>>> import numpy as np
>>> np.set_printoptions(precision=1, suppress=True, linewidth=100, sign=" ")
>>> def tidy(a):
...     return np.round(a, 1) + 0
... 
>>> A = np.load("run3.npy")
>>> print(A)
[[ 38  16 -24 -30  -4  32  56 -26  22]
 [-15  63 -45 -11  15 -19  20 -16   2]
 [  6 -11  93 -16  27 -57 -56  19 -31]
 [-29  26  30  17  -8 -58 -34   9  -3]
 [-50   5  -3  12  55 -35 -68  29 -55]]
>>> Uu, sigma, vt = np.linalg.svd(A)
>>> evecs = vt[:(sigma > 1e-8).sum()]
>>> rng = np.random.default_rng(55078)
>>> x = A[4] + -1 * A[3] + rng.integers(2) * np.eye(9)[7]
>>> print(x)
[-21. -21. -33.  -5.  63.  23. -34.  21. -52.]
>>> print(tidy(np.linalg.norm(x - evecs.T @ evecs @ x)))
0.9
>>> print(tidy(np.diag(evecs.T @ evecs)))
[ 0.4  0.6  0.7  0.4  0.6  0.5  0.4  0.1  0.3]
>>> th = np.radians(15)
>>> r_ = np.eye(9)
>>> r_[0, 0] = r_[1, 1] = np.cos(th)
>>> r_[0, 1], r_[1, 0] = -np.sin(th), np.sin(th)
>>> print(tidy(r_))
[[ 1.  -0.3  0.   0.   0.   0.   0.   0.   0. ]
 [ 0.3  1.   0.   0.   0.   0.   0.   0.   0. ]
 [ 0.   0.   1.   0.   0.   0.   0.   0.   0. ]
 [ 0.   0.   0.   1.   0.   0.   0.   0.   0. ]
 [ 0.   0.   0.   0.   1.   0.   0.   0.   0. ]
 [ 0.   0.   0.   0.   0.   1.   0.   0.   0. ]
 [ 0.   0.   0.   0.   0.   0.   1.   0.   0. ]
 [ 0.   0.   0.   0.   0.   0.   0.   1.   0. ]
 [ 0.   0.   0.   0.   0.   0.   0.   0.   1. ]]
>>> B = A @ r_.T
>>> print(np.allclose(np.linalg.norm(A, axis=1), np.linalg.norm(B, axis=1)))
True
>>> print(np.allclose(A @ A.T, B @ B.T))
True
>>> print(tidy(B))
[[ 32.6  25.3 -24.  -30.   -4.   32.   56.  -26.   22. ]
 [-30.8  57.  -45.  -11.   15.  -19.   20.  -16.    2. ]
 [  8.6  -9.1  93.  -16.   27.  -57.  -56.   19.  -31. ]
 [-34.7  17.6  30.   17.   -8.  -58.  -34.    9.   -3. ]
 [-49.6  -8.1  -3.   12.   55.  -35.  -68.   29.  -55. ]]
>>> print(tidy(np.linalg.det(r_)), tidy(np.trace(r_)))
1.0 8.9
>>> print(tidy(np.linalg.svd(A, compute_uv=False)), tidy(np.linalg.svd(B, compute_uv=False)))
[ 190.7  106.1   74.4   56.9    0. ] [ 190.7  106.1   74.4   56.9    0. ]
>>> f = np.array([9, 1])
>>> print(np.convolve(A[3], f))
[-261  205  296  183  -55 -530 -364   47  -18   -3]
>>> print(np.array([np.convolve(row, f, "same") for row in A]))
[[ 342  182 -200 -294  -66  284  536 -178  172]
 [-135  552 -342 -144  124 -156  161 -124    2]
 [  54  -93  826  -51  227 -486 -561  115 -260]
 [-261  205  296  183  -55 -530 -364   47  -18]
 [-450   -5  -22  105  507 -260 -647  193 -466]]
>>> print(np.correlate(A[3], A[0], "full"))
[ -638  1326 -1640   122  2010  1610   652 -4478 -5944  1026  3600  2798  -674 -2874 -1076   294
  -114]
>>> E = np.loadtxt("out8.csv", delimiter=",")
>>> print(E)
[[ 5.  0.  1.  1.  1.  0.  1.  1.]
 [ 0.  4.  0.  0.  0.  0.  0.  0.]
 [ 1.  0.  5.  1.  1.  0.  1.  1.]
 [ 1.  0.  1.  5.  1.  0.  1.  1.]
 [ 1.  0.  1.  1.  5.  0.  1.  1.]
 [ 0.  0.  0.  0.  0.  4.  0.  0.]
 [ 1.  0.  1.  1.  1.  0.  5.  1.]
 [ 1.  0.  1.  1.  1.  0.  1.  5.]]
>>> f = np.array([-2, -2, -1, -2, 1, 1, 1, -1])
>>> B = E + np.outer(f, np.eye(8)[7])
>>> print(B)
[[ 5.  0.  1.  1.  1.  0.  1. -1.]
 [ 0.  4.  0.  0.  0.  0.  0. -2.]
 [ 1.  0.  5.  1.  1.  0.  1.  0.]
 [ 1.  0.  1.  5.  1.  0.  1. -1.]
 [ 1.  0.  1.  1.  5.  0.  1.  2.]
 [ 0.  0.  0.  0.  0.  4.  0.  1.]
 [ 1.  0.  1.  1.  1.  0.  5.  2.]
 [ 1.  0.  1.  1.  1.  0.  1.  4.]]
>>> print(np.linalg.matrix_rank(B - E))
1
>>> print(tidy(np.linalg.det(B) / np.linalg.det(E)), tidy(1 + np.linalg.solve(E, f)[7]))
0.8 0.8
>>> Q, evecs = np.linalg.qr(B[:, :6])[0], np.linalg.qr(B[:, 6:])[0]
>>> sigma = np.linalg.svd(Q.T @ evecs, compute_uv=False)
>>> print(tidy(np.linalg.norm(Q @ Q.T - evecs @ evecs.T, 2)))
1.0
>>> print(tidy(np.degrees(np.arccos(sigma.clip(0, 1)))))
[ 47.7  53.1]
>>> x = np.ones(8)
>>> for _ in range(6):
...     x = E @ x
...     x /= np.linalg.norm(x)
...     print(round(x @ E @ x, 1))
... 
9.7
9.9
10.0
10.0
10.0
10.0
>>> print(tidy(np.linalg.eigvalsh(E)[-1]))
10.0
>>> print(tidy(x))
[ 0.4  0.   0.4  0.4  0.4  0.   0.4  0.4]
>>> x = np.array([0, 2, 3, 2, 0, 1, 3, 2])
>>> a = np.maximum(E @ x, 0)
>>> print(np.flatnonzero(a > 1e-9))
[ 0  1  2  3  4  5  6  7]
>>> print(tidy(np.tanh(E @ x)))
[ 1.  1.  1.  1.  1.  1.  1.  1.]
>>> print(E.T @ a)
[ 140.   32.  188.  172.  140.   16.  188.  172.]
>>> print(np.maximum(E @ (3 * x), 0))
[ 30.  24.  66.  54.  30.  12.  66.  54.]
>>> K = np.array([[-1, -1, -2, -1, -1],
...     [0, 2, 1, -1, -2],
...     [-1, 0, -1, 1, 1],
...     [1, 2, -1, -2, -2],
...     [0, 0, 2, 2, -2],
...     [1, -1, 0, 2, -2]])
>>> K[-1] = K[0] + -1 * K[1]
>>> print(K)
[[-1 -1 -2 -1 -1]
 [ 0  2  1 -1 -2]
 [-1  0 -1  1  1]
 [ 1  2 -1 -2 -2]
 [ 0  0  2  2 -2]
 [-1 -3 -3  0  1]]
>>> print(tidy(np.linalg.norm(K, 2)))
6.2
>>> print(tidy(np.linalg.norm(K, axis=0)))
[ 2.   4.2  4.5  3.3  3.9]
>>> print(K[1] @ K[4])
4
>>> print(tidy(np.linalg.norm(K[1] - K[4])))
3.7
>>> print(tidy(np.linalg.norm(K, 1)), tidy(np.linalg.norm(K, np.inf)))
10.0 8.0
>>> print(tidy(np.linalg.norm(K, axis=1)))
[ 2.8  3.2  2.   3.7  3.5  4.5]
>>> print(tidy(np.linalg.norm(K, "nuc")))
15.7
>>> W0 = np.load("arr.npy")
>>> print(W0)
[[ 1.3  0.6 -0.4 -1.3  1.8]
 [-0.2 -0.1  1.1 -2.9  0.2]
 [-1.9 -1.7  2.2 -0.1  0.3]
 [-1.5  2.5  0.6  4.5 -1.3]
 [ 1.7  5.8 -1.  -0.6  1.8]
 [ 1.5  0.  -1.2 -1.6  0.4]
 [ 0.3  2.1  0.5  1.  -2.1]
 [ 0.9  1.1  0.2 -2.   0.4]
 [ 0.6  0.6 -0.2  1.2  0.1]
 [ 2.2  0.1 -2.   2.3  0.9]]
>>> Uu, sigma, vt = np.linalg.svd(A)
>>> print(np.argmax(sigma[:-1] / (sigma[1:] + 1e-6)) + 1)
4
>>> print(tidy(sigma))
[ 190.7  106.1   74.4   56.9    0. ]
>>> B = Uu[:, :4] @ np.diag(sigma[:4]) @ vt[:4]
>>> print(tidy(np.linalg.norm(A - B) / np.linalg.norm(A)))
0.0
>>> print(tidy(np.abs(A - B).max()))
0.0
>>> print(tidy(np.linalg.norm(A - B, 2)), tidy(sigma[4]))
0.0 0.0
>>> print(tidy(B))
[[ 38.  16. -24. -30.  -4.  32.  56. -26.  22.]
 [-15.  63. -45. -11.  15. -19.  20. -16.   2.]
 [  6. -11.  93. -16.  27. -57. -56.  19. -31.]
 [-29.  26.  30.  17.  -8. -58. -34.   9.  -3.]
 [-50.   5.  -3.  12.  55. -35. -68.  29. -55.]]
>>> print(np.linalg.matrix_rank(A, rtol=0.05))
4
>>> labels = rng.permutation(5)
>>> B = W0[:, labels] * rng.choice([-1, 1], 5)
>>> print(B)
[[-1.3  1.8 -0.4  0.6 -1.3]
 [-2.9  0.2  1.1 -0.1  0.2]
 [-0.1  0.3  2.2 -1.7  1.9]
 [ 4.5 -1.3  0.6  2.5  1.5]
 [-0.6  1.8 -1.   5.8 -1.7]
 [-1.6  0.4 -1.2  0.  -1.5]
 [ 1.  -2.1  0.5  2.1 -0.3]
 [-2.   0.4  0.2  1.1 -0.9]
 [ 1.2  0.1 -0.2  0.6 -0.6]
 [ 2.3  0.9 -2.   0.1 -2.2]]
>>> Uu, _, vt = np.linalg.svd(W0.T @ B)
>>> print(tidy(Uu @ vt))
[[ 0.  0.  0.  0. -1.]
 [ 0.  0.  0.  1.  0.]
 [ 0.  0.  1.  0.  0.]
 [ 1.  0.  0.  0.  0.]
 [ 0.  1.  0.  0.  0.]]
>>> print(tidy(np.linalg.lstsq(W0, B)[0]))
[[ 0.  0.  0.  0. -1.]
 [ 0.  0.  0.  1.  0.]
 [ 0.  0.  1.  0.  0.]
 [ 1.  0.  0.  0.  0.]
 [ 0.  1.  0.  0.  0.]]
>>> X = np.load("case7.npy")
>>> print(X)
[[ 0  0  4 -5 -2 -3  3 -5  0  3]
 [ 0  0 -3  3  0  3  2  4  2  3]
 [ 0  0  0  4 -2  3 -3 -5 -1  5]
 [ 0  0  0  0 -3 -4  1 -3 -3 -5]
 [ 0  0  0  0  0  2 -1  3 -1 -3]
 [ 0  0  0  0  0  0  3  3 -5  1]
 [ 0  0  0  0  0  0  0  3  2 -4]
 [ 0  0  0  0  0  0  0  0  3  3]
 [ 0  0  0  0  0  0  0  0  0  1]
 [ 0  0  0  0  0  0  0  0  0  0]]
>>> def softmax(z):
...     e = np.exp(z - z.max(axis=-1, keepdims=True))
...     return e / e.sum(axis=-1, keepdims=True)
... 
>>> print(tidy(softmax(10 * X[4])))
[ 0.  0.  0.  0.  0.  0.  0.  1.  0.  0.]
>>> print(tidy(softmax(X).sum(axis=1)))
[ 1.  1.  1.  1.  1.  1.  1.  1.  1.  1.]
>>> print(tidy(softmax(X[4] + -3)))
[ 0.   0.   0.   0.   0.   0.2  0.   0.6  0.   0. ]
>>> print(tidy(softmax(X[4])))
[ 0.   0.   0.   0.   0.   0.2  0.   0.6  0.   0. ]
>>> S = X @ X.T / np.sqrt(10)
>>> print(tidy(softmax(S + np.triu(np.full(S.shape, -np.inf), 1))))
[[ 1.   0.   0.   0.   0.   0.   0.   0.   0.   0. ]
 [ 0.   1.   0.   0.   0.   0.   0.   0.   0.   0. ]
 [ 0.   0.   1.   0.   0.   0.   0.   0.   0.   0. ]
 [ 0.   0.   0.   1.   0.   0.   0.   0.   0.   0. ]
 [ 0.   0.   0.   0.   1.   0.   0.   0.   0.   0. ]
 [ 0.   0.   0.   0.   0.   1.   0.   0.   0.   0. ]
 [ 0.   0.   0.   0.   0.   0.   1.   0.   0.   0. ]
 [ 0.   0.2  0.1  0.   0.   0.   0.   0.6  0.   0. ]
 [ 0.2  0.2  0.3  0.   0.   0.1  0.   0.2  0.1  0. ]
 [ 0.1  0.1  0.1  0.1  0.1  0.1  0.1  0.1  0.1  0.1]]
>>> print(tidy(softmax(S)))
[[ 1.   0.   0.   0.   0.   0.   0.   0.   0.   0. ]
 [ 0.   1.   0.   0.   0.   0.   0.   0.   0.   0. ]
 [ 0.   0.   1.   0.   0.   0.   0.   0.   0.   0. ]
 [ 0.   0.   0.   1.   0.   0.   0.   0.   0.   0. ]
 [ 0.   0.   0.   0.   0.8  0.   0.2  0.   0.   0. ]
 [ 0.   0.   0.   0.   0.   1.   0.   0.   0.   0. ]
 [ 0.   0.   0.   0.   0.   0.   1.   0.   0.   0. ]
 [ 0.   0.2  0.1  0.   0.   0.   0.   0.6  0.   0. ]
 [ 0.1  0.1  0.3  0.   0.   0.1  0.   0.1  0.1  0.1]
 [ 0.1  0.1  0.1  0.1  0.1  0.1  0.1  0.1  0.1  0.1]]
>>> x = np.array([3, 0, 3, 0, 0, 3, 0, 1, 2, 3])
>>> a = np.maximum(X @ x, 0)
>>> print(np.maximum(X @ (3 * x), 0))
[ 21  51  51   0   0   0   0  45   9   0]
>>> print(np.maximum(X @ x, 0) - np.maximum(-X @ x, 0))
[  7  17  17 -36  -2  -4  -5  15   3   0]
>>> print(tidy(np.linalg.det(X)))
0.0
>>> np.linalg.determinant(X)
Traceback (most recent call last):
  File "<python-input-90>", line 1, in <module>
    np.linalg.determinant(X)
    ^^^^^^^^^^^^^^^^^^^^^
AttributeError: module 'numpy.linalg' has no attribute 'determinant'
>>> print(np.trace(X))
0
>>> print((X - X.T) / 2)
[[ 0.   0.   2.  -2.5 -1.  -1.5  1.5 -2.5  0.   1.5]
 [ 0.   0.  -1.5  1.5  0.   1.5  1.   2.   1.   1.5]
 [-2.   1.5  0.   2.  -1.   1.5 -1.5 -2.5 -0.5  2.5]
 [ 2.5 -1.5 -2.   0.  -1.5 -2.   0.5 -1.5 -1.5 -2.5]
 [ 1.   0.   1.   1.5  0.   1.  -0.5  1.5 -0.5 -1.5]
 [ 1.5 -1.5 -1.5  2.  -1.   0.   1.5  1.5 -2.5  0.5]
 [-1.5 -1.   1.5 -0.5  0.5 -1.5  0.   1.5  1.  -2. ]
 [ 2.5 -2.   2.5  1.5 -1.5 -1.5 -1.5  0.   1.5  1.5]
 [ 0.  -1.   0.5  1.5  0.5  2.5 -1.  -1.5  0.   0.5]
 [-1.5 -1.5 -2.5  2.5  1.5 -0.5  2.  -1.5 -0.5  0. ]]
>>> print(np.allclose(X @ X.T, X.T @ X))
False
>>> print(X @ X)
[[  0   0   0  16   7  28 -24 -11  19  21]
 [  0   0   0 -12  -3 -21  21  21  -5 -21]
 [  0   0   0   0 -12 -20  15 -18 -46 -15]
 [  0   0   0   0   0  -6  -9 -18  16 -11]
 [  0   0   0   0   0   0   6   3  -3  14]
 [  0   0   0   0   0   0   0   9  15  -8]
 [  0   0   0   0   0   0   0   0   9  11]
 [  0   0   0   0   0   0   0   0   0   3]
 [  0   0   0   0   0   0   0   0   0   0]
 [  0   0   0   0   0   0   0   0   0   0]]
>>> X.inv()
Traceback (most recent call last):
  File "<python-input-95>", line 1, in <module>
    X.inv()
    ^^^^^
AttributeError: 'numpy.ndarray' object has no attribute 'inv'
>>> print(np.linalg.matrix_power(X, 2))
[[  0   0   0  16   7  28 -24 -11  19  21]
 [  0   0   0 -12  -3 -21  21  21  -5 -21]
 [  0   0   0   0 -12 -20  15 -18 -46 -15]
 [  0   0   0   0   0  -6  -9 -18  16 -11]
 [  0   0   0   0   0   0   6   3  -3  14]
 [  0   0   0   0   0   0   0   9  15  -8]
 [  0   0   0   0   0   0   0   0   9  11]
 [  0   0   0   0   0   0   0   0   0   3]
 [  0   0   0   0   0   0   0   0   0   0]
 [  0   0   0   0   0   0   0   0   0   0]]
>>> print(tidy(np.linalg.norm(X, 2) / np.linalg.norm(X)))
0.6
>>> print(np.linalg.cond(X) > 100)
True
>>> print(np.argsort(-np.linalg.norm(X, axis=0).round(6), kind="stable")[:3])
[ 9  7  8]
>>> print([round(float(x), 1) for x in np.linalg.svd(X, compute_uv=False)[:3]])
[12.5, 11.6, 7.9]
>>> print(np.prod(np.diag(X)), tidy(np.linalg.det(X)))
0 0.0
>>> print([int(np.linalg.matrix_rank(np.linalg.matrix_power(X, p))) for p in range(1, 11)])
[8, 7, 6, 5, 4, 3, 2, 1, 0, 0]
>>> print(tidy(np.sort(np.linalg.eigvals(X))))
[ 0.  0.  0.  0.  0.  0.  0.  0.  0.  0.]
>>> print(np.linalg.matrix_rank(X - X[0, 0] * np.eye(10)))
8
>>> J = np.load("block9.npy")
>>> print(J)
[[-4.  4.  1. -4. -3. -5. -2.]
 [ 4.  2. -1. -3. -5. -3.  4.]
 [ 5.  4.  4. -3.  1. -4. -5.]
 [ 0.  0.  0.  0.  2.  3.  3.]
 [ 0.  0.  0.  1.  3.  3.  0.]
 [ 0.  0.  0.  1.  1.  1.  3.]
 [ 0.  0.  0.  2.  0.  0.  0.]]
>>> B = J / np.sqrt((J ** 2).mean(axis=1, keepdims=True))
>>> print(tidy(B[1]))
[ 1.2  0.6 -0.3 -0.9 -1.5 -0.9  1.2]
>>> print(tidy(J - J.mean(axis=1, keepdims=True)))
[[-2.1  5.9  2.9 -2.1 -1.1 -3.1 -0.1]
 [ 4.3  2.3 -0.7 -2.7 -4.7 -2.7  4.3]
 [ 4.7  3.7  3.7 -3.3  0.7 -4.3 -5.3]
 [-1.1 -1.1 -1.1 -1.1  0.9  1.9  1.9]
 [-1.  -1.  -1.   0.   2.   2.  -1. ]
 [-0.9 -0.9 -0.9  0.1  0.1  0.1  2.1]
 [-0.3 -0.3 -0.3  1.7 -0.3 -0.3 -0.3]]
>>> B = J[0, 0] * J[1:] - np.outer(J[1:, 0], J[0])
>>> print(B)
[[  0. -24.   0.  28.  32.  32.  -8.]
 [  0. -36. -21.  32.  11.  41.  30.]
 [  0.  -0.  -0.   0.  -8. -12. -12.]
 [  0.  -0.  -0.  -4. -12. -12.   0.]
 [  0.  -0.  -0.  -4.  -4.  -4. -12.]
 [  0.  -0.  -0.  -8.   0.   0.   0.]]
>>> print(np.flatnonzero(~B.round(6).any(axis=1)))
[]
>>> print(tidy(softmax(B[5])))
[ 0.2  0.2  0.2  0.   0.2  0.2  0.2]
>>> print(tidy(softmax(B[5] + 4)))
[ 0.2  0.2  0.2  0.   0.2  0.2  0.2]
>>> S = B @ B.T / np.sqrt(7)
>>> print(tidy(softmax(S + np.triu(np.full(S.shape, -np.inf), 1))))
[[ 1.  0.  0.  0.  0.  0.]
 [ 0.  1.  0.  0.  0.  0.]
 [ 0.  0.  1.  0.  0.  0.]
 [ 0.  0.  0.  1.  0.  0.]
 [ 0.  0.  1.  0.  0.  0.]
 [ 0.  0.  0.  0.  0.  1.]]
>>> print(tidy(softmax(S)))
[[ 1.  0.  0.  0.  0.  0.]
 [ 0.  1.  0.  0.  0.  0.]
 [ 0.  0.  1.  0.  0.  0.]
 [ 0.  0.  0.  1.  0.  0.]
 [ 0.  0.  1.  0.  0.  0.]
 [ 0.  0.  0.  0.  0.  1.]]
>>> G = J.T @ J
>>> print(tidy(np.linalg.eigvalsh(G)[::-1]))
[ 176.6   77.3   56.3   16.8    4.     1.     0.1]
>>> print(G)
[[ 57.  12.  12. -11.  -3. -12.  -1.]
 [ 12.  36.  18. -34. -18. -42. -20.]
 [ 12.  18.  18. -13.   6. -18. -26.]
 [-11. -34. -13.  40.  28.  45.  14.]
 [ -3. -18.   6.  28.  49.  42. -10.]
 [-12. -42. -18.  45.  42.  69.  30.]
 [ -1. -20. -26.  14. -10.  30.  63.]]
>>> print(tidy(np.linalg.svd(J, compute_uv=False) ** 2))
[ 176.6   77.3   56.3   16.8    4.     1.     0.1]
>>> print(np.trace(G), (J ** 2).sum())
332.0 332.0
